% ipython --no-banner

In [1]: import numpy as np

In [2]: from numpy import linalg as LA

In [3]: np.set_printoptions(precision=2, suppress=True, linewidth=100, legacy="1.25")

In [4]: rnd = lambda a: np.round(a, 2) + 0

In [5]: Q, _ = LA.qr(np.array([[-0.2, 1.5, -1.3, 0.9, -0.7, -0.1],
   ...:     [0.1, -1.2, 0.0, 0.3, 0.0, -0.2],
   ...:     [1.5, 0.8, 0.5, 0.2, 1.1, 1.0],
   ...:     [-0.2, -0.1, -0.1, 0.6, -2.8, 0.0],
   ...:     [1.5, -0.2, -1.9, 1.5, -0.9, 0.2],
   ...:     [0.0, -1.3, -0.2, -1.9, 1.5, 1.7],
   ...:     [1.7, -0.3, -0.9, -0.9, 0.9, -3.0],
   ...:     [0.5, -0.7, 0.2, -1.8, 1.4, 0.4],
   ...:     [1.6, 0.3, 1.0, 0.7, -1.5, -1.2],
   ...:     [0.7, -0.8, -1.0, 0.9, 0.3, 0.4],
   ...:     [2.7, -0.2, -0.7, 0.0, 0.5, -1.2],
   ...:     [2.4, -0.6, 0.4, 0.3, 1.8, 0.6]]))

In [6]: M = Q @ Q.T

In [7]: print(rnd(M))
[[ 0.52 -0.3   0.14 -0.03  0.23 -0.12  0.02 -0.1  -0.17 -0.04  0.05 -0.19]
 [-0.3   0.34 -0.24  0.    0.05 -0.03  0.02 -0.09  0.    0.23 -0.05  0.11]
 [ 0.14 -0.24  0.48 -0.13  0.    0.01 -0.19  0.06  0.11 -0.09  0.12  0.29]
 [-0.03  0.   -0.13  0.62  0.2   0.11 -0.16  0.02  0.3  -0.06  0.05 -0.21]
 [ 0.23  0.05  0.    0.2   0.57  0.06 -0.02 -0.09 -0.06  0.3   0.2   0.06]
 [-0.12 -0.03  0.01  0.11  0.06  0.62 -0.08  0.39 -0.21  0.01  0.05  0.01]
 [ 0.02  0.02 -0.19 -0.16 -0.02 -0.08  0.75  0.11  0.02 -0.04  0.31 -0.08]
 [-0.1  -0.09  0.06  0.02 -0.09  0.39  0.11  0.34 -0.04 -0.12  0.11  0.01]
 [-0.17  0.    0.11  0.3  -0.06 -0.21  0.02 -0.04  0.56 -0.15  0.18  0.11]
 [-0.04  0.23 -0.09 -0.06  0.3   0.01 -0.04 -0.12 -0.15  0.34  0.03  0.17]
 [ 0.05 -0.05  0.12  0.05  0.2   0.05  0.31  0.11  0.18  0.03  0.36  0.16]
 [-0.19  0.11  0.29 -0.21  0.06  0.01 -0.08  0.01  0.11  0.17  0.16  0.5 ]]

In [8]: U, sv, vt = LA.svd(M)

In [9]: evecs = vt[:(sv > 1e-8).sum()]

In [10]: rng = np.random.default_rng(317673)

In [11]: vec = M[7] + -1 * M[3] + rng.integers(2) * np.eye(12)[9]

In [12]: print(rnd(vec))
[-0.07 -0.09  0.19 -0.59 -0.29  0.28  0.27  0.31 -0.34  0.95  0.07  0.22]

In [13]: print(np.allclose(evecs.T @ evecs @ vec, vec))
False

In [14]: print(LA.matrix_rank(np.vstack([M, vec])))
7

In [15]: vec = np.array([9, 3, 1, 6, 7, 3, 4, 2, 7, 2, 4, 2])

In [16]: print(rnd(LA.eigvalsh(2 * M - np.eye(12))))
[-1. -1. -1. -1. -1. -1.  1.  1.  1.  1.  1.  1.]

In [17]: print(rnd(M @ vec))
[ 3.52 -1.28  1.18  6.21  8.48  1.11  3.17  0.7   3.94  1.68  6.77  0.58]

In [18]: print(rnd(np.eye(12) - M))
[[ 0.48  0.3  -0.14  0.03 -0.23  0.12 -0.02  0.1   0.17  0.04 -0.05  0.19]
 [ 0.3   0.66  0.24  0.   -0.05  0.03 -0.02  0.09  0.   -0.23  0.05 -0.11]
 [-0.14  0.24  0.52  0.13  0.   -0.01  0.19 -0.06 -0.11  0.09 -0.12 -0.29]
 [ 0.03  0.    0.13  0.38 -0.2  -0.11  0.16 -0.02 -0.3   0.06 -0.05  0.21]
 [-0.23 -0.05  0.   -0.2   0.43 -0.06  0.02  0.09  0.06 -0.3  -0.2  -0.06]
 [ 0.12  0.03 -0.01 -0.11 -0.06  0.38  0.08 -0.39  0.21 -0.01 -0.05 -0.01]
 [-0.02 -0.02  0.19  0.16  0.02  0.08  0.25 -0.11 -0.02  0.04 -0.31  0.08]
 [ 0.1   0.09 -0.06 -0.02  0.09 -0.39 -0.11  0.66  0.04  0.12 -0.11 -0.01]
 [ 0.17  0.   -0.11 -0.3   0.06  0.21 -0.02  0.04  0.44  0.15 -0.18 -0.11]
 [ 0.04 -0.23  0.09  0.06 -0.3  -0.01  0.04  0.12  0.15  0.66 -0.03 -0.17]
 [-0.05  0.05 -0.12 -0.05 -0.2  -0.05 -0.31 -0.11 -0.18 -0.03  0.64 -0.16]
 [ 0.19 -0.11 -0.29  0.21 -0.06 -0.01  0.08 -0.01 -0.11 -0.17 -0.16  0.5 ]]

In [19]: def softmax(z):
    ...:     e = np.exp(z - z.max(axis=-1, keepdims=True))
    ...:     return e / e.sum(axis=-1, keepdims=True)
    ...: 

In [20]: print(rnd(softmax(M[2])))
[0.09 0.06 0.13 0.07 0.08 0.08 0.06 0.08 0.09 0.07 0.09 0.1 ]

In [21]: print(rnd(softmax(M).sum(axis=1)))
[1. 1. 1. 1. 1. 1. 1. 1. 1. 1. 1. 1.]

In [22]: print(rnd(softmax(M[2] + 4)))
[0.09 0.06 0.13 0.07 0.08 0.08 0.06 0.08 0.09 0.07 0.09 0.1 ]

In [23]: print(rnd(softmax(10 * M[2])))
[0.03 0.   0.78 0.   0.01 0.01 0.   0.01 0.02 0.   0.02 0.12]

In [24]: att = M @ M.T / np.sqrt(12)

In [25]: print(rnd(softmax(att + np.triu(np.full(att.shape, -np.inf), 1))))
[[1.   0.   0.   0.   0.   0.   0.   0.   0.   0.   0.   0.  ]
 [0.45 0.55 0.   0.   0.   0.   0.   0.   0.   0.   0.   0.  ]
 [0.33 0.3  0.37 0.   0.   0.   0.   0.   0.   0.   0.   0.  ]
 [0.24 0.24 0.23 0.29 0.   0.   0.   0.   0.   0.   0.   0.  ]
 [0.2  0.19 0.19 0.2  0.22 0.   0.   0.   0.   0.   0.   0.  ]
 [0.16 0.16 0.16 0.17 0.16 0.19 0.   0.   0.   0.   0.   0.  ]
 [0.14 0.14 0.13 0.13 0.14 0.14 0.17 0.   0.   0.   0.   0.  ]
 [0.12 0.12 0.12 0.12 0.12 0.14 0.13 0.13 0.   0.   0.   0.  ]
 [0.1  0.11 0.11 0.12 0.11 0.1  0.11 0.11 0.13 0.   0.   0.  ]
 [0.1  0.11 0.1  0.1  0.11 0.1  0.1  0.1  0.09 0.11 0.   0.  ]
 [0.09 0.09 0.09 0.09 0.09 0.09 0.1  0.09 0.09 0.09 0.1  0.  ]
 [0.08 0.08 0.09 0.08 0.08 0.08 0.08 0.08 0.08 0.09 0.09 0.09]]

In [26]: print(rnd(softmax(att)))
[[0.1  0.08 0.09 0.08 0.09 0.08 0.08 0.08 0.08 0.08 0.08 0.08]
 [0.08 0.09 0.08 0.08 0.08 0.08 0.08 0.08 0.08 0.09 0.08 0.09]
 [0.09 0.08 0.09 0.08 0.08 0.08 0.08 0.08 0.08 0.08 0.08 0.09]
 [0.08 0.08 0.08 0.1  0.09 0.08 0.08 0.08 0.09 0.08 0.08 0.08]
 [0.09 0.08 0.08 0.09 0.09 0.08 0.08 0.08 0.08 0.09 0.09 0.08]
 [0.08 0.08 0.08 0.08 0.08 0.1  0.08 0.09 0.08 0.08 0.08 0.08]
 [0.08 0.08 0.08 0.08 0.08 0.08 0.1  0.08 0.08 0.08 0.09 0.08]
 [0.08 0.08 0.08 0.08 0.08 0.09 0.08 0.09 0.08 0.08 0.08 0.08]
 [0.08 0.08 0.08 0.09 0.08 0.08 0.08 0.08 0.1  0.08 0.09 0.08]
 [0.08 0.09 0.08 0.08 0.09 0.08 0.08 0.08 0.08 0.09 0.08 0.09]
 [0.08 0.08 0.08 0.08 0.08 0.08 0.09 0.08 0.08 0.08 0.09 0.08]
 [0.08 0.08 0.09 0.08 0.08 0.08 0.08 0.08 0.08 0.09 0.09 0.09]]

In [27]: W1 = np.array([[3, 3, 2, 1, 2, 2],
    ...:     [2, 0, 2, 1, 1, 3],
    ...:     [2, 3, 3, 1, 0, 0],
    ...:     [3, 2, 2, 1, 3, 2],
    ...:     [3, 1, 1, 3, 2, 1],
    ...:     [2, 1, 0, 3, 3, 1],
    ...:     [1, 3, 1, 3, 2, 2],
    ...:     [1, 2, 3, 3, 3, 2],
    ...:     [1, 1, 0, 3, 1, 1],
    ...:     [2, 1, 2, 3, 0, 2],
    ...:     [1, 1, 2, 2, 0, 2],
    ...:     [2, 2, 0, 2, 2, 3]])

In [28]: coef = np.array([0, 3, 0, 1, 1, -3])

In [29]: act = np.maximum(M @ W1 + coef, 0)

In [30]: print(LA.matrix_rank(act))
5

In [31]: print(rnd((act > 0).mean(axis=0)))
[0.83 1.   0.92 1.   1.   0.  ]

In [32]: basis = np.array([[5, 5, 4], [4, 5, 3], [2, 4, 0], [4, 0, 5], [0, 3, 2], [4, 3, 1]])

In [33]: print(W1 @ basis)
[[43 50 32]
 [30 30 18]
 [32 37 22]
 [39 48 31]
 [37 33 35]
 [30 27 33]
 [39 36 34]
 [39 42 33]
 [25 16 25]
 [38 29 28]
 [29 24 19]
 [38 35 31]]
